$ ipython --no-banner

In [1]: import numpy as np

In [2]: from numpy import linalg as LA

In [3]: np.set_printoptions(precision=1, suppress=True, linewidth=200, sign=" ")

In [4]: def tidy(a):
   ...:     return np.round(a, 1) + 0
   ...: 

In [5]: m1 = np.load("mat.npy")

In [6]: print(m1)
[[-2. -2. -1.]
 [-2.  1.  2.]
 [-1.  2. -2.]]

In [7]: # symmetric, so the eigenvalues are real

In [8]: w, V = LA.eig(m1)

In [9]: print(tidy(np.sort(LA.eigvals(m1.T))))
[-3. -3.  3.]

In [10]: print(tidy(w))
[-3.  3. -3.]

In [11]: A2 = np.array([[3, -2], [1, -1]])

In [12]: Z = np.kron(A2, m1)

In [13]: print(Z.shape)
(6, 6)

In [14]: print(Z)
[[-6. -6. -3.  4.  4.  2.]
 [-6.  3.  6.  4. -2. -4.]
 [-3.  6. -6.  2. -4.  4.]
 [-2. -2. -1.  2.  2.  1.]
 [-2.  1.  2.  2. -1. -2.]
 [-1.  2. -2.  1. -2.  2.]]

In [15]: print(tidy(LA.norm(Z, 2)), tidy(LA.norm(A2, 2) * LA.norm(m1, 2)))
11.6 11.6

In [16]: print(tidy(np.sort(np.abs(LA.eigvals(m1)))))
[ 3.  3.  3.]

In [17]: print(tidy(LA.matrix_power(m1, 4)))
[[ 81.   0.   0.]
 [  0.  81.   0.]
 [  0.   0.  81.]]

In [18]: print(np.trace(m1))
-3.0

In [19]: print(np.allclose(m1, m1.T))
True

In [20]: print((m1 - m1.T) / 2)
[[ 0.  0.  0.]
 [ 0.  0.  0.]
 [ 0.  0.  0.]]

In [21]: u = np.array([2, -1])

In [22]: print(np.cross(m1[2, :3], m1[0, :3]))
[-6.  3.  6.]

In [23]: print(np.correlate(m1[2], m1[0], "full"))
[ 1.  0.  0.  0.  4.]

In [24]: A = np.load("run10.npy")

In [25]: print(A)
[[ 0  9]
 [ 0  0]
 [ 0  0]
 [ 0  8]
 [ 1  0]]

In [26]: proj = A @ LA.solve(A.T @ A, A.T)

In [27]: print(tidy(np.diag(proj)))
[ 0.6  0.   0.   0.4  1. ]

In [28]: print((np.eye(5) - proj) @ A)
[[ 0.  0.]
 [ 0.  0.]
 [ 0.  0.]
 [ 0.  0.]
 [ 0.  0.]]

In [29]: print(tidy(LA.eigvalsh(proj)))
[ 0.  0.  0.  1.  1.]

In [30]: rng = np.random.default_rng(869910)

In [31]: J = rng.normal(size=(28, 4))

In [32]: J = 3 * J / LA.norm(J, axis=1, keepdims=True)

In [33]: print(tidy(J))
[[-2.5 -1.4 -0.7 -0.6]
 [ 2.5 -0.4 -0.1  1.6]
 [-0.6  1.  -1.4 -2.4]
 [-0.1 -2.9 -0.6 -0.3]
 [-1.7  0.4  0.6  2.4]
 [ 0.4  2.8 -0.9  0.4]
 [-0.9 -1.5 -1.7 -1.8]
 [-2.2 -0.8 -1.8  0.1]
 [-2.1 -0.7 -1.8  1. ]
 [ 0.8  2.7  1.   0.1]
 [ 1.2 -1.  -2.4  1. ]
 [-2.1 -0.4 -1.5 -1.4]
 [-0.2 -0.6  2.3 -1.8]
 [ 1.9 -1.  -1.8  1.1]
 [ 1.6 -1.5  0.6 -2. ]
 [-1.9 -1.8  1.5  0. ]
 [-1.1  1.6  2.1 -1. ]
 [ 2.9  0.7  0.2  0.4]
 [ 1.8  0.1  1.  -2.2]
 [-2.  -0.4  2.1 -0.5]
 [ 1.3  1.4  1.7  1.5]
 [-2.9  0.2 -0.1  0.5]
 [-0.9  2.2  1.3 -1.2]
 [ 0.4 -2.6  1.4 -0.2]
 [ 2.6 -0.7 -1.  -0.8]
 [ 1.2  2.5  0.7  0.6]
 [ 0.7  2.3 -0.8  1.6]
 [-2.6 -0.8 -0.6  1.2]]

In [34]: x0 = np.array([2, 1, 2, 0])

In [35]: h = np.maximum(J @ x0, 0)

In [36]: print(tidy(np.tanh(J @ x0)))
[-1.   1.  -1.  -1.  -0.9  1.  -1.  -1.  -1.   1.  -1.  -1.   1.  -0.7  1.  -1.   1.   1.   1.  -0.2  1.  -1.   1.   0.7  1.   1.   1.  -1. ]

In [37]: print(np.flatnonzero(h > 1e-9))
[  1   5   9  12  14  16  17  18  20  22  23  24  25  26]

In [38]: print(tidy(J * (h > 1e-9)[:, None]))
[[ 0.   0.   0.   0. ]
 [ 2.5 -0.4 -0.1  1.6]
 [ 0.   0.   0.   0. ]
 [ 0.   0.   0.   0. ]
 [ 0.   0.   0.   0. ]
 [ 0.4  2.8 -0.9  0.4]
 [ 0.   0.   0.   0. ]
 [ 0.   0.   0.   0. ]
 [ 0.   0.   0.   0. ]
 [ 0.8  2.7  1.   0.1]
 [ 0.   0.   0.   0. ]
 [ 0.   0.   0.   0. ]
 [-0.2 -0.6  2.3 -1.8]
 [ 0.   0.   0.   0. ]
 [ 1.6 -1.5  0.6 -2. ]
 [ 0.   0.   0.   0. ]
 [-1.1  1.6  2.1 -1. ]
 [ 2.9  0.7  0.2  0.4]
 [ 1.8  0.1  1.  -2.2]
 [ 0.   0.   0.   0. ]
 [ 1.3  1.4  1.7  1.5]
 [ 0.   0.   0.   0. ]
 [-0.9  2.2  1.3 -1.2]
 [ 0.4 -2.6  1.4 -0.2]
 [ 2.6 -0.7 -1.  -0.8]
 [ 1.2  2.5  0.7  0.6]
 [ 0.7  2.3 -0.8  1.6]
 [ 0.   0.   0.   0. ]]

In [39]: idx = rng.permutation(4)

In [40]: A2 = J[:, idx] * rng.choice([-1, 1], 4)

In [41]: print(tidy(A2))
[[ 1.4 -0.7 -0.6  2.5]
 [ 0.4 -0.1  1.6 -2.5]
 [-1.  -1.4 -2.4  0.6]
 [ 2.9 -0.6 -0.3  0.1]
 [-0.4  0.6  2.4  1.7]
 [-2.8 -0.9  0.4 -0.4]
 [ 1.5 -1.7 -1.8  0.9]
 [ 0.8 -1.8  0.1  2.2]
 [ 0.7 -1.8  1.   2.1]
 [-2.7  1.   0.1 -0.8]
 [ 1.  -2.4  1.  -1.2]
 [ 0.4 -1.5 -1.4  2.1]
 [ 0.6  2.3 -1.8  0.2]
 [ 1.  -1.8  1.1 -1.9]
 [ 1.5  0.6 -2.  -1.6]
 [ 1.8  1.5  0.   1.9]
 [-1.6  2.1 -1.   1.1]
 [-0.7  0.2  0.4 -2.9]
 [-0.1  1.  -2.2 -1.8]
 [ 0.4  2.1 -0.5  2. ]
 [-1.4  1.7  1.5 -1.3]
 [-0.2 -0.1  0.5  2.9]
 [-2.2  1.3 -1.2  0.9]
 [ 2.6  1.4 -0.2 -0.4]
 [ 0.7 -1.  -0.8 -2.6]
 [-2.5  0.7  0.6 -1.2]
 [-2.3 -0.8  1.6 -0.7]
 [ 0.8 -0.6  1.2  2.6]]

In [42]: U, _, VT = LA.svd(J.T @ A2)

In [43]: print(tidy(LA.lstsq(J, A2)[0]))
[[ 0.  0.  0. -1.]
 [-1.  0.  0.  0.]
 [ 0.  1.  0.  0.]
 [ 0.  0.  1.  0.]]

In [44]: print(idx)
[ 1  2  3  0]

In [45]: Ac = J - J.mean(axis=0)

In [46]: V = LA.svd(Ac)[2][:3]

In [47]: A2 = Ac - Ac @ V.T @ V

In [48]: print(tidy(np.cov(Ac @ V.T, rowvar=False)))
[[ 3.5  0.   0. ]
 [ 0.   2.5  0. ]
 [ 0.   0.   2.1]]

In [49]: print(tidy(A2.std(axis=0)))
[ 0.   0.5  0.6  0.8]

In [50]: print(LA.norm(A2, axis=1).round(6).argmax())
2

In [51]: print(tidy(np.diag(V.T @ V)))
[ 1.   0.8  0.7  0.5]

In [52]: x0 = np.array([7, 0, 5, -4])

In [53]: y = J @ x0

In [54]: print(tidy(LA.solve(J.T @ J, J.T @ y)))
[ 7.  0.  5. -4.]

In [55]: y = y + 0.3 * rng.normal(size=28)

In [56]: print(tidy(y))
[-18.4  10.2  -1.4  -2.  -17.7  -3.3  -7.6 -25.4 -27.4  10.3  -7.3 -16.9  17.4   0.   21.5  -5.9   6.2  19.1  25.8  -1.6  12.3 -23.3   5.3  10.4  16.4   9.7  -5.1 -25.8]

In [57]: c, *_ = LA.lstsq(J, y)

In [58]: print(tidy(c))
[ 7.   0.   5.  -3.9]

In [59]: print(tidy(LA.norm(y - J @ c)))
1.0

In [60]: print(c.round())
[ 7.  0.  5. -4.]

In [61]: print([round(float(LA.norm(LA.solve(J.T @ J + lam * np.eye(4), J.T @ y))), 2) for lam in (0, 1, 10, 100)])
[9.42, 9.28, 8.22, 3.93]

In [62]: W0 = np.load("data.npy")

In [63]: print(W0)
[[ 1.6 -0.5 -0.3]
 [ 2.1  0.4 -0.5]
 [ 2.  -0.2  0.3]
 [ 2.4  0.1 -0.1]
 [ 2.1  0.   0.3]
 [ 2.1 -0.7 -0.5]
 [-0.9 -2.7 -0.1]
 [-0.9 -3.2 -0.6]
 [-1.  -3.1 -0.4]
 [-1.3 -3.6  0. ]
 [-1.3 -3.1  0.2]
 [-1.  -2.8  0.3]
 [ 1.2 -0.2 -2.2]
 [ 1.1  0.  -1.8]
 [ 1.   0.2 -2. ]
 [ 1.  -0.3 -2. ]
 [ 0.8  0.6 -2.3]
 [ 1.3 -0.4 -2.2]]

In [64]: x0 = np.array([2, 5, 1])

In [65]: y = W0 @ x0

In [66]: print(tidy(LA.lstsq(W0, y)[0]))
[ 2.  5.  1.]

In [67]: y = y + 0.3 * rng.normal(size=18)

In [68]: print(tidy(y))
[  0.6   5.7   3.2   5.    4.4  -0.8 -14.9 -18.8 -18.2 -21.  -17.7 -16.1  -0.5   0.5   0.8  -1.3   2.3  -1.6]

In [69]: c, *_ = LA.lstsq(W0, y)

In [70]: print(tidy(c))
[ 1.9  5.1  0.9]

In [71]: Ac = (W0 - W0.mean(axis=0)) / W0.std(axis=0)

In [72]: print(Ac.std(axis=0))
[ 1.  1.  1.]

In [73]: print(np.argwhere(np.abs(Ac) > 2))
[]

In [74]: c = LA.lstsq(np.delete(Ac, 0, axis=1), Ac[:, 0])[0]

In [75]: print(tidy(1 - np.var(Ac[:, 0] - np.delete(Ac, 0, axis=1) @ c)))
0.9

In [76]: print(np.abs(c).argmax())
0

In [77]: D = LA.norm(W0[:, None] - W0[None], axis=-1)

In [78]: print(D.mean(axis=1).argmax())
9

In [79]: print(tidy(LA.norm(W0, axis=1)))
[ 1.7  2.2  2.   2.4  2.1  2.3  2.8  3.4  3.3  3.8  3.4  3.   2.5  2.1  2.2  2.3  2.5  2.6]

In [80]: Ac = W0 - W0.mean(axis=0)

In [81]: V = LA.svd(Ac)[2][:2]

In [82]: A2 = Ac - Ac @ V.T @ V

In [83]: print(tidy(np.cov(Ac @ V.T, rowvar=False)))
[[ 4.1  0. ]
 [ 0.   0.9]]

In [84]: print(tidy(np.diag(V.T @ V)))
[ 0.6  0.5  0.9]

In [85]: print(tidy(A2.std(axis=0)))
[ 0.2  0.2  0.1]

In [86]: F = np.triu(rng.random((3, 3)) < 0.8, 1).astype(int)

In [87]: F = F + F.T

In [88]: print(F)
[[ 0  1  1]
 [ 1  0  1]
 [ 1  1  0]]

In [89]: w, V = LA.eig(F)

In [90]: print(tidy(F @ V[:, 0] - w[0] * V[:, 0]))
[ 0.  0.  0.]

In [91]: print(tidy(np.sort(LA.eigvals(LA.inv(F)))))
[-1.  -1.   0.5]

In [92]: w, V = LA.eigh(F)

In [93]: print(tidy(np.abs(V[:, -1])))
[ 0.6  0.6  0.6]

In [94]: print(tidy(V.T @ V))
[[ 1.  0.  0.]
 [ 0.  1.  0.]
 [ 0.  0.  1.]]

In [95]: print(w.sum(), np.trace(F))
0.0 0

In [96]: print(tidy(V @ np.diag(w) @ V.T))
[[ 0.  1.  1.]
 [ 1.  0.  1.]
 [ 1.  1.  0.]]

In [97]: print(np.unique(w.round(6) + 0, return_counts=True)[1])
[ 2  1]

In [98]: print((w > 1e-8).sum(), (w < -1e-8).sum())
1 2

In [99]: print((F @ F)[0])
[ 2  1  1]

In [100]: print(F @ np.ones(3))
[ 2.  2.  2.]

In [101]: print(np.allclose(F @ F.T, F.T @ F))
True

In [102]: M = np.loadtxt("sample10.csv", delimiter=",")

In [103]: print(M)
[[ -0.5  -0.6   0.2  -1.1]
 [  0.7  -1.   -0.3  -0.2]
 [ -0.6   0.8   0.    2.1]
 [ 12.   -8.  -12.   30. ]
 [  0.1  -0.8   0.7   1.7]
 [  0.9  -0.1   0.4  -0.4]
 [ -0.8   0.6   1.2  -1.2]
 [ -1.5   2.4   1.   -0.9]
 [ -0.4  -2.6  -0.6  -0.1]
 [  0.4   1.5   0.5   0.9]
 [  0.   -2.    2.2  -1.1]
 [ -0.5   0.4  -0.3   0.4]
 [ -0.3   0.1  -0.9  -0.3]
 [  0.6   1.1  -0.9   0.6]
 [ -0.6  -1.4   0.1  -1.2]
 [ -0.3  -0.7   0.8   0.1]
 [ -0.7   0.    1.    0.4]
 [  0.1  -0.1   0.8  -1.2]
 [  0.9  -1.1  -0.6   0.4]
 [ -0.6   0.4  -1.6   1.2]
 [ -0.8   1.5   0.2   1.1]
 [ -2.2  -1.2   1.6  -0.8]
 [  2.    1.   -0.7  -0.9]
 [  0.    0.   -0.4  -0.2]
 [  0.   -1.3  -0.9  -0.6]
 [ -0.3   1.7   0.3   0.4]
 [  1.    0.1   0.   -0.7]
 [ -0.1   0.2  -0.5  -0.2]
 [ -0.6  -0.9  -1.4  -0.4]]

In [104]: # row 3 is much longer than the rest

In [105]: proj = M @ LA.solve(M.T @ M, M.T)

In [106]: print(LA.matrix_rank(np.eye(29) - proj))
25

In [107]: print(tidy(np.diag(proj)))
[ 0.   0.   0.1  1.   0.1  0.1  0.   0.1  0.2  0.1  0.3  0.   0.1  0.1  0.1  0.   0.1  0.   0.   0.2  0.1  0.3  0.3  0.   0.1  0.1  0.1  0.   0.2]

In [108]: print(np.allclose(proj @ proj, proj))
True

In [109]: E = np.load("dump.npy")

In [110]: print(E)
[[ 0  0  1]
 [ 0  0 -2]
 [-1  2  0]]

In [111]: def softmax(z):
     ...:     e = np.exp(z - z.max(axis=-1, keepdims=True))
     ...:     return e / e.sum(axis=-1, keepdims=True)
     ...: 

In [112]: print(tidy(softmax(E).sum(axis=1)))
[ 1.  1.  1.]

In [113]: print(tidy(softmax(E[0])))
[ 0.2  0.2  0.6]

In [114]: print(tidy(softmax(E[0] + 3)))
[ 0.2  0.2  0.6]

In [115]: scores = E @ E.T / np.sqrt(3)

In [116]: print(softmax(scores).round(6).argmax(axis=1))
[ 0  1  2]

In [117]: print(tidy(softmax(scores)))
[[ 0.6  0.1  0.3]
 [ 0.   0.9  0.1]
 [ 0.1  0.1  0.9]]

In [118]: print(tidy(softmax(scores)[0] @ E))
[-0.3  0.6  0.4]
